In [1]: import numpy as np

In [2]: np.set_printoptions(precision=4, suppress=True, linewidth=200, floatmode="fixed")

In [3]: A = np.loadtxt("data.csv", delimiter=",")

In [4]: A
Out[4]: 
array([[0.0000, 4.0000, 1.0000, 0.0000, 3.0000, 0.0000],
       [0.0000, 1.0000, 1.0000, 2.0000, 2.0000, 2.0000],
       [0.0000, 0.0000, 5.0000, 4.0000, 5.0000, 1.0000],
       [0.0000, 0.0000, 0.0000, 4.0000, 1.0000, 4.0000],
       [0.0000, 0.0000, 0.0000, 0.0000, 3.0000, 2.0000],
       [0.0000, 0.0000, 0.0000, 0.0000, 0.0000, 4.0000]])

In [5]: U, sv, VT = np.linalg.svd(A)

In [6]: evecs = VT[:(sv > 1e-8).sum()]

In [7]: rng = np.random.default_rng(3081)

In [8]: x0 = A[2] + 5 * A[5] + rng.integers(2) * np.eye(6)[3]

In [9]: x0
Out[9]: array([ 0.0000,  0.0000,  5.0000,  5.0000,  5.0000, 21.0000])

In [10]: np.round(np.linalg.norm(x0 - evecs.T @ evecs @ x0), 4)
Out[10]: np.float64(0.0)

In [11]: np.round(evecs.T @ evecs, 4) + 0
Out[11]: 
array([[0.0000, 0.0000, 0.0000, 0.0000, 0.0000, 0.0000],
       [0.0000, 1.0000, 0.0000, 0.0000, 0.0000, 0.0000],
       [0.0000, 0.0000, 1.0000, 0.0000, 0.0000, 0.0000],
       [0.0000, 0.0000, 0.0000, 1.0000, 0.0000, 0.0000],
       [0.0000, 0.0000, 0.0000, 0.0000, 1.0000, 0.0000],
       [0.0000, 0.0000, 0.0000, 0.0000, 0.0000, 1.0000]])

In [12]: U, sv, VT = np.linalg.svd(A)

In [13]: sv
Out[13]: array([10.3576,  5.8398,  4.3055,  2.5604,  1.5887,  0.0000])

In [14]: Y = U[:, :5] @ np.diag(sv[:5]) @ VT[:5]

In [15]: np.linalg.matrix_rank(Y)
Out[15]: np.int64(5)

In [16]: print(Y.round(4) + 0)
[[0.0000 4.0000 1.0000 0.0000 3.0000 0.0000]
 [0.0000 1.0000 1.0000 2.0000 2.0000 2.0000]
 [0.0000 0.0000 5.0000 4.0000 5.0000 1.0000]
 [0.0000 0.0000 0.0000 4.0000 1.0000 4.0000]
 [0.0000 0.0000 0.0000 0.0000 3.0000 2.0000]
 [0.0000 0.0000 0.0000 0.0000 0.0000 4.0000]]

In [17]: E = np.loadtxt("layer5.csv", delimiter=",")

In [18]: E
Out[18]: 
array([[-2.3000,  0.2000, -1.3000,  1.0000,  0.6000],
       [-1.9000,  0.1000,  0.6000,  0.0000,  0.7000],
       [-0.3000,  0.7000,  0.3000,  1.0000,  0.2000],
       [ 0.6000,  0.4000, -0.4000,  1.1000,  1.0000],
       [-0.8000,  0.1000, -0.6000,  0.9000,  2.0000],
       [-1.6000,  1.0000,  1.2000, -0.6000,  0.3000],
       [-1.6000,  0.4000,  0.3000,  0.8000,  0.3000],
       [-0.1000,  0.1000, -1.3000,  0.7000,  1.0000],
       [-0.1000,  0.3000, -1.3000, -1.9000,  0.3000],
       [ 0.0000,  0.8000, -0.2000,  1.2000, -1.4000],
       [-1.8000,  1.6000, -0.5000,  0.3000,  2.1000],
       [-0.4000,  0.7000, -1.2000, -0.3000,  1.0000],
       [ 0.7000,  0.2000,  0.5000, -0.8000,  0.5000],
       [-0.6000, -0.6000, -1.1000,  0.1000,  0.6000],
       [ 0.0000, -0.5000, -1.2000, -0.1000, -0.3000],
       [ 1.7000,  1.2000, -0.2000, -0.3000,  1.7000],
       [ 0.5000, -0.9000,  0.2000,  2.1000, -0.3000],
       [-0.2000,  0.0000, -1.8000, -0.9000, -0.4000],
       [-0.2000,  0.5000,  0.3000,  0.0000, -0.6000],
       [ 0.6000, -0.6000,  0.5000,  0.1000, -0.1000],
       [-0.3000, -2.8000,  1.0000,  0.9000,  2.1000],
       [ 0.0000, -1.0000, -0.8000,  0.2000,  1.0000],
       [-1.2000, -0.2000, -0.3000, -0.9000,  0.0000],
       [ 0.6000,  1.3000,  1.2000, -0.1000, -0.1000],
       [-1.5000, -0.5000,  0.5000, -0.8000, -0.4000],
       [ 0.9000,  0.4000, -0.4000, -0.2000,  1.5000],
       [ 0.1000,  0.0000, -1.0000,  1.3000,  1.3000],
       [-1.7000,  2.2000,  0.5000, -0.9000,  0.5000],
       [ 0.3000,  0.1000,  0.4000, -1.4000, -1.5000],
       [-1.2000,  1.2000, -0.9000, -0.3000,  0.6000],
       [ 8.0000,  8.0000, -5.0000, -9.0000, 12.0000],
       [ 0.2000,  1.4000,  0.4000,  0.6000, -0.6000],
       [-0.3000,  2.1000,  0.5000, -0.3000,  0.6000],
       [-0.1000,  2.9000, -0.7000,  1.3000,  0.9000],
       [-0.3000,  1.9000, -1.0000,  0.5000, -1.7000],
       [-0.1000,  0.7000, -0.3000,  0.1000,  0.5000],
       [ 0.2000, -1.8000,  1.1000,  0.8000, -0.1000],
       [ 0.6000,  0.9000,  0.0000,  0.1000, -2.0000]])

In [19]: x0 = np.array([8, 4, 0, 9, 1])

In [20]: y = E @ x0

In [21]: c, lr = np.zeros(5), 1 / np.linalg.norm(E, 2) ** 2

In [22]: for i in range(60):
    ...:     c -= lr * E.T @ (E @ c - y)
    ...:     if i % 10 == 0: print(i, round(np.linalg.norm(E @ c - y), 4))
    ...: 
0 61.955
10 30.7103
20 15.2529
30 7.5853
40 3.777
50 1.8836

In [23]: c
Out[23]: array([ 7.8969,  3.9393, -0.0331,  8.8523,  0.9859])

In [24]: np.round(np.linalg.cond(E), 4)
Out[24]: np.float64(4.3268)
